$ python3 -q
>>> import numpy as np
>>> np.set_printoptions(precision=3, suppress=True, linewidth=200)
>>> tidy = lambda a: np.round(a, 3) + 0
>>> W0 = np.array([[0, 3, 1, 1], [0, 0, 2, 0], [0, 0, 1, 0], [0, 0, 0, 1]])
>>> W0
array([[0, 3, 1, 1],
       [0, 0, 2, 0],
       [0, 0, 1, 0],
       [0, 0, 0, 1]])
>>> # looks like rank 3
>>> [round(float(x), 3) for x in np.linalg.svd(W0, compute_uv=False)[:3]]
[3.439, 2.071, 0.942]
>>> np.argsort(-np.linalg.norm(W0, axis=0).round(6), kind="stable")[:3]
array([1, 2, 3])
>>> np.linalg.cond(W0) > 100
np.True_
>>> tidy(np.linalg.norm(W0, 2) / np.linalg.norm(W0))
np.float64(0.834)
>>> Uu, sv, VT = np.linalg.svd(W0)
>>> V = VT[:(sv > 1e-8).sum()]
>>> rng = np.random.default_rng(2774)
>>> vec = W0[2] + -1 * W0[3] + rng.integers(2) * np.eye(4)[3]
>>> vec
array([ 0.,  0.,  1., -1.])
>>> tidy(V.T @ V)
array([[0., 0., 0., 0.],
       [0., 1., 0., 0.],
       [0., 0., 1., 0.],
       [0., 0., 0., 1.]])
>>> np.linalg.matrix_rank(np.vstack([W0, vec]))
np.int64(3)
>>> tidy(np.diag(V.T @ V))
array([0., 1., 1., 1.])
>>> W0 @ W0
array([[0, 0, 7, 1],
       [0, 0, 2, 0],
       [0, 0, 1, 0],
       [0, 0, 0, 1]])
>>> np.prod(np.diag(W0)), tidy(np.linalg.det(W0))
(np.int64(0), np.float64(0.0))
>>> np.linalg.matrix_rank(W0 - W0[0, 0] * np.eye(4))
np.int64(3)
>>> X = np.array([[1, 3, 2, 2], [0, 2, 3, 0], [0, 0, 3, 0], [0, 0, 0, 1]])
>>> X
array([[1, 3, 2, 2],
       [0, 2, 3, 0],
       [0, 0, 3, 0],
       [0, 0, 0, 1]])
>>> z = rng.permutation(4)
>>> z
array([2, 3, 1, 0])
>>> A2 = X[z][:, z]
>>> tidy(np.sort(np.abs(np.linalg.eigvals(A2))))
array([1., 1., 2., 3.])
>>> tidy(np.linalg.det(A2)), tidy(np.linalg.det(X[z]))
(np.float64(6.0), np.float64(-6.0))
>>> np.allclose(A2, X)
False
>>> np.diag(A2)
array([3, 1, 2, 1])
>>> np.trace(A2)
np.int64(7)
>>> A2
array([[3, 0, 0, 0],
       [0, 1, 0, 0],
       [3, 0, 2, 0],
       [2, 2, 3, 1]])
>>> data = np.array([[-2, -1, 0, 6, 3, 0],
...     [2, 2, -2, -6, -6, 6],
...     [0, -2, 0, 0, 6, 0],
...     [2, 1, 0, -2, -1, 0],
...     [-2, -2, 2, 2, 2, -2],
...     [0, 2, 0, 0, -2, 0]])
>>> G = data.T @ data
>>> (data @ data.T).shape
(6, 6)
>>> np.linalg.matrix_rank(G)
np.int64(6)
>>> tidy(np.linalg.eigvalsh(G)[::-1])
array([197.959,  29.442,  17.394,   5.827,   0.867,   0.512])
>>> Q, Rm = np.linalg.qr(data)
>>> tidy(np.abs(np.diag(Rm)))
array([4.   , 3.   , 1.886, 4.   , 3.   , 1.886])
>>> np.allclose(Rm.T @ Rm, data.T @ data)
True
>>> tidy(Q @ Rm)
array([[-2., -1.,  0.,  6.,  3.,  0.],
       [ 2.,  2., -2., -6., -6.,  6.],
       [ 0., -2.,  0.,  0.,  6.,  0.],
       [ 2.,  1.,  0., -2., -1.,  0.],
       [-2., -2.,  2.,  2.,  2., -2.],
       [ 0.,  2.,  0.,  0., -2.,  0.]])
>>> tidy(Q)
array([[-0.5  , -0.167, -0.471, -0.5  , -0.167,  0.471],
       [ 0.5  , -0.167, -0.471,  0.5  , -0.167,  0.471],
       [ 0.   ,  0.667, -0.236,  0.   ,  0.667,  0.236],
       [ 0.5  ,  0.167,  0.471, -0.5  , -0.167,  0.471],
       [-0.5  ,  0.167,  0.471,  0.5  , -0.167,  0.471],
       [ 0.   , -0.667,  0.236,  0.   ,  0.667,  0.236]])
>>> np.trace(Q @ Q.T)
np.float64(6.0)
>>> Q.shape, Rm.shape
((6, 6), (6, 6))
>>> A2 = np.array([[3, 3], [3, 3], [1, 1], [2, 3], [1, 0], [1, 2]])
>>> data @ A2
array([[ 6,  9],
       [-2,  4],
       [ 0, -6],
       [ 4,  3],
       [-6, -8],
       [ 4,  6]])
>>> np.einsum("ij->j", data)
array([0, 0, 0, 0, 2, 4])
>>> np.linalg.matrix_rank(np.vstack([data, A2.T]))
np.int64(6)
>>> np.einsum("ik,kj->ij", data, A2)
array([[ 6,  9],
       [-2,  4],
       [ 0, -6],
       [ 4,  3],
       [-6, -8],
       [ 4,  6]])
>>> A2 @ data
Traceback (most recent call last):
  File "<python-input-49>", line 1, in <module>
    A2 @ data
    ~~~^~~~~~
ValueError: matmul: Input operand 1 has a mismatch in its core dimension 0, with gufunc signature (n?,k),(k,m?)->(n?,m?) (size 6 is different from 2)
>>> np.einsum("ik,kj->ji", data, A2)
array([[ 6, -2,  0,  4, -6,  4],
       [ 9,  4, -6,  3, -8,  6]])
>>> np.einsum("ij,ij->i", data, data)
array([ 50, 120,  40,  10,  24,   8])
>>> A2.T @ data.T
array([[ 6, -2,  0,  4, -6,  4],
       [ 9,  4, -6,  3, -8,  6]])
>>> M = np.load("x.npy")
>>> M
array([[1.   , 0.2  , 0.04 , 0.008, 0.002, 0.   , 0.   , 0.   , 0.   , 0.   , 0.   , 0.   ],
       [0.2  , 1.   , 0.2  , 0.04 , 0.008, 0.002, 0.   , 0.   , 0.   , 0.   , 0.   , 0.   ],
       [0.04 , 0.2  , 1.   , 0.2  , 0.04 , 0.008, 0.002, 0.   , 0.   , 0.   , 0.   , 0.   ],
       [0.008, 0.04 , 0.2  , 1.   , 0.2  , 0.04 , 0.008, 0.002, 0.   , 0.   , 0.   , 0.   ],
       [0.002, 0.008, 0.04 , 0.2  , 1.   , 0.2  , 0.04 , 0.008, 0.002, 0.   , 0.   , 0.   ],
       [0.   , 0.002, 0.008, 0.04 , 0.2  , 1.   , 0.2  , 0.04 , 0.008, 0.002, 0.   , 0.   ],
       [0.   , 0.   , 0.002, 0.008, 0.04 , 0.2  , 1.   , 0.2  , 0.04 , 0.008, 0.002, 0.   ],
       [0.   , 0.   , 0.   , 0.002, 0.008, 0.04 , 0.2  , 1.   , 0.2  , 0.04 , 0.008, 0.002],
       [0.   , 0.   , 0.   , 0.   , 0.002, 0.008, 0.04 , 0.2  , 1.   , 0.2  , 0.04 , 0.008],
       [0.   , 0.   , 0.   , 0.   , 0.   , 0.002, 0.008, 0.04 , 0.2  , 1.   , 0.2  , 0.04 ],
       [0.   , 0.   , 0.   , 0.   , 0.   , 0.   , 0.002, 0.008, 0.04 , 0.2  , 1.   , 0.2  ],
       [0.   , 0.   , 0.   , 0.   , 0.   , 0.   , 0.   , 0.002, 0.008, 0.04 , 0.2  , 1.   ]])
>>> # symmetric, so the eigenvalues are real
>>> vec = np.array([-3, 2, -1, 3, 2, -3, 3, -3, -1, 2, -2, 0])
>>> h = np.maximum(M @ vec, 0)
>>> np.flatnonzero(h > 1e-9)
array([1, 3, 4, 6, 9])
>>> tidy(np.maximum(M @ (3 * vec), 0))
array([0.   , 3.99 , 0.   , 9.462, 6.192, 0.   , 5.622, 0.   , 0.   , 3.894, 0.   , 0.   ])
>>> A2 = M + rng.integers(-2, 3, (12, 5)) @ rng.integers(-2, 3, (5, 12))
>>> A2
array([[ -6.   ,  -4.8  ,   1.04 ,   2.008,   1.002,  -4.   ,  -1.   ,  -6.   ,  -9.   ,   6.   ,  -5.   ,   1.   ],
       [  0.2  ,   3.   ,  -8.8  ,   4.04 ,   1.008,   6.002,   1.   ,  -2.   ,   4.   ,  -3.   ,   8.   ,   0.   ],
       [  4.04 ,   0.2  ,   5.   ,   7.2  ,  -3.96 ,  -2.992,  -6.998,   6.   ,   3.   ,   0.   ,   1.   ,   0.   ],
       [  7.008,   0.04 ,   0.2  ,   4.   ,  -2.8  ,   2.04 ,  -0.992,   8.002,  -5.   ,  -7.   ,  -1.   ,   4.   ],
       [ -5.998,  -2.992,  -6.96 ,  -1.8  ,   3.   ,   7.2  ,   5.04 ,  -7.992,   5.002,   3.   ,   3.   ,  -5.   ],
       [  7.   ,   6.002,   4.008, -10.96 ,   1.2  ,   2.   ,   5.2  ,   6.04 ,   5.008,  -5.998,  -1.   ,   0.   ],
       [  5.   ,   6.   ,   5.002, -11.992,   2.04 ,  -0.8  ,   6.   ,   4.2  ,   4.04 ,  -3.992,  -1.998,   0.   ],
       [  6.   ,   7.   ,  -6.   ,   1.002,   1.008,   4.04 ,   1.2  ,   5.   ,   4.2  ,  -7.96 ,   8.008,   3.002],
       [  2.   ,   4.   ,  -5.   ,  -4.   ,   3.002,   3.008,   5.04 ,   0.2  ,  -3.   ,  -5.8  ,   2.04 ,   4.008],
       [-12.   , -11.   ,   2.   ,   5.   ,  -1.   ,  -2.998,  -2.992,  -9.96 ,  -3.8  ,  14.   ,  -5.8  ,  -4.96 ],
       [ -8.   ,  -3.   ,  -1.   ,   2.   ,   2.   ,  -3.   ,  -0.998,  -7.992,  -2.96 ,   7.2  ,   0.   ,  -0.8  ],
       [ -2.   ,  -1.   ,  -8.   ,   0.   ,   1.   ,   8.   ,   4.   ,  -3.998,   5.008,  -0.96 ,   5.2  ,  -2.   ]])
>>> np.abs(A2 - M).sum(axis=1)
array([48., 40., 39., 41., 56., 53., 50., 53., 42., 75., 40., 42.])
>>> tidy(A2 - M)
array([[ -7.,  -5.,   1.,   2.,   1.,  -4.,  -1.,  -6.,  -9.,   6.,  -5.,   1.],
       [  0.,   2.,  -9.,   4.,   1.,   6.,   1.,  -2.,   4.,  -3.,   8.,   0.],
       [  4.,   0.,   4.,   7.,  -4.,  -3.,  -7.,   6.,   3.,   0.,   1.,   0.],
       [  7.,   0.,   0.,   3.,  -3.,   2.,  -1.,   8.,  -5.,  -7.,  -1.,   4.],
       [ -6.,  -3.,  -7.,  -2.,   2.,   7.,   5.,  -8.,   5.,   3.,   3.,  -5.],
       [  7.,   6.,   4., -11.,   1.,   1.,   5.,   6.,   5.,  -6.,  -1.,   0.],
       [  5.,   6.,   5., -12.,   2.,  -1.,   5.,   4.,   4.,  -4.,  -2.,   0.],
       [  6.,   7.,  -6.,   1.,   1.,   4.,   1.,   4.,   4.,  -8.,   8.,   3.],
       [  2.,   4.,  -5.,  -4.,   3.,   3.,   5.,   0.,  -4.,  -6.,   2.,   4.],
       [-12., -11.,   2.,   5.,  -1.,  -3.,  -3., -10.,  -4.,  13.,  -6.,  -5.],
       [ -8.,  -3.,  -1.,   2.,   2.,  -3.,  -1.,  -8.,  -3.,   7.,  -1.,  -1.],
       [ -2.,  -1.,  -8.,   0.,   1.,   8.,   4.,  -4.,   5.,  -1.,   5.,  -3.]])
>>> tidy(np.linalg.svd(A2 - M, compute_uv=False))
array([42.982, 28.974, 22.326, 15.152,  8.602,  0.   ,  0.   ,  0.   ,  0.   ,  0.   ,  0.   ,  0.   ])
>>> J = np.loadtxt("sample6.csv", delimiter=",")
>>> J
array([[ 0.73 , -0.012, -0.013, -0.356,  0.678,  0.714, -0.033,  0.349,  0.024,  0.684, -0.335, -0.003],
       [-3.335,  0.005,  0.023,  1.654, -3.331, -3.323,  0.   , -1.701,  0.001, -3.369,  1.687,  0.   ],
       [ 1.814,  0.009, -0.01 , -0.931,  1.785,  1.83 , -0.013,  0.904,  0.022,  1.815, -0.906,  0.012],
       [-0.619,  0.005, -0.033,  0.314, -0.624, -0.637, -0.026, -0.316,  0.014, -0.646,  0.288, -0.009],
       [-1.567, -0.012,  0.031,  0.817, -1.57 , -1.551,  0.006, -0.773,  0.026, -1.581,  0.821, -0.005],
       [-0.16 ,  0.029,  0.032,  0.062, -0.172, -0.169,  0.006, -0.069,  0.019, -0.134,  0.097, -0.004],
       [-3.323,  0.027, -0.006,  1.648, -3.329, -3.31 , -0.025, -1.66 , -0.007, -3.312,  1.68 ,  0.009],
       [ 3.155,  0.017, -0.025, -1.59 ,  3.164,  3.173, -0.001,  1.569, -0.009,  3.154, -1.575, -0.035],
       [-1.123, -0.006, -0.013,  0.521, -1.11 , -1.127,  0.005, -0.547,  0.011, -1.126,  0.565, -0.017],
       [-1.224, -0.018, -0.036,  0.621, -1.265, -1.207,  0.006, -0.581,  0.021, -1.256,  0.639,  0.005],
       [ 0.655, -0.019, -0.002, -0.283,  0.625,  0.569, -0.003,  0.284, -0.003,  0.606, -0.322, -0.01 ],
       [ 3.483,  0.015,  0.013, -1.757,  3.476,  3.474, -0.031,  1.716,  0.017,  3.482, -1.727, -0.018],
       [ 2.143, -0.009, -0.018, -1.114,  2.129,  2.186, -0.04 ,  1.095, -0.014,  2.158, -1.056,  0.005],
       [ 1.654,  0.023,  0.013, -0.884,  1.672,  1.705, -0.01 ,  0.872,  0.017,  1.727, -0.859,  0.034],
       [ 3.077,  0.014, -0.008, -1.559,  3.082,  3.105, -0.022,  1.553,  0.016,  3.073, -1.558, -0.011],
       [-0.756, -0.017, -0.017,  0.355, -0.765, -0.769, -0.036, -0.358, -0.007, -0.76 ,  0.358, -0.023],
       [-1.627, -0.002, -0.004,  0.809, -1.666, -1.651, -0.034, -0.838,  0.002, -1.628,  0.834, -0.031],
       [ 2.255, -0.006,  0.034, -1.133,  2.261,  2.256,  0.011,  1.133, -0.031,  2.28 , -1.137,  0.014],
       [ 0.924,  0.01 ,  0.026, -0.489,  0.935,  0.977,  0.002,  0.473, -0.009,  0.978, -0.478, -0.016],
       [-0.417, -0.009,  0.004,  0.22 , -0.437, -0.444, -0.028, -0.235, -0.013, -0.413,  0.238, -0.022],
       [-1.517, -0.006, -0.017,  0.758, -1.561, -1.559,  0.043, -0.761,  0.05 , -1.604,  0.782, -0.039],
       [-2.156, -0.015, -0.028,  1.107, -2.137, -2.162, -0.036, -1.098,  0.003, -2.176,  1.091, -0.009],
       [ 1.079, -0.024, -0.031, -0.556,  1.074,  1.094,  0.003,  0.522,  0.02 ,  1.102, -0.559, -0.018],
       [ 0.931,  0.011,  0.008, -0.477,  0.983,  0.955,  0.006,  0.467,  0.009,  0.973, -0.511, -0.028],
       [ 1.24 ,  0.005,  0.015, -0.65 ,  1.255,  1.245, -0.058,  0.657,  0.023,  1.216, -0.635,  0.03 ],
       [ 1.464,  0.013, -0.026, -0.778,  1.531,  1.553,  0.032,  0.802, -0.055,  1.504, -0.758,  0.   ],
       [-0.882,  0.045, -0.028,  0.443, -0.906, -0.872,  0.005, -0.432, -0.003, -0.889,  0.472, -0.034],
       [-2.162, -0.005, -0.019,  1.071, -2.151, -2.097, -0.027, -1.067, -0.078, -2.189,  1.072,  0.017],
       [-0.199,  0.001, -0.015,  0.102, -0.195, -0.222,  0.004, -0.072,  0.01 , -0.211,  0.107,  0.049]])
>>> Uu, sv, VT = np.linalg.svd(J)
>>> tidy(sv)
array([21.707,  0.171,  0.155,  0.133,  0.131,  0.123,  0.099,  0.085,  0.073,  0.071,  0.061,  0.05 ])
>>> A2 = Uu[:, :1] @ np.diag(sv[:1]) @ VT[:1]
>>> tidy(np.linalg.norm(J - A2) / np.linalg.norm(J))
np.float64(0.017)
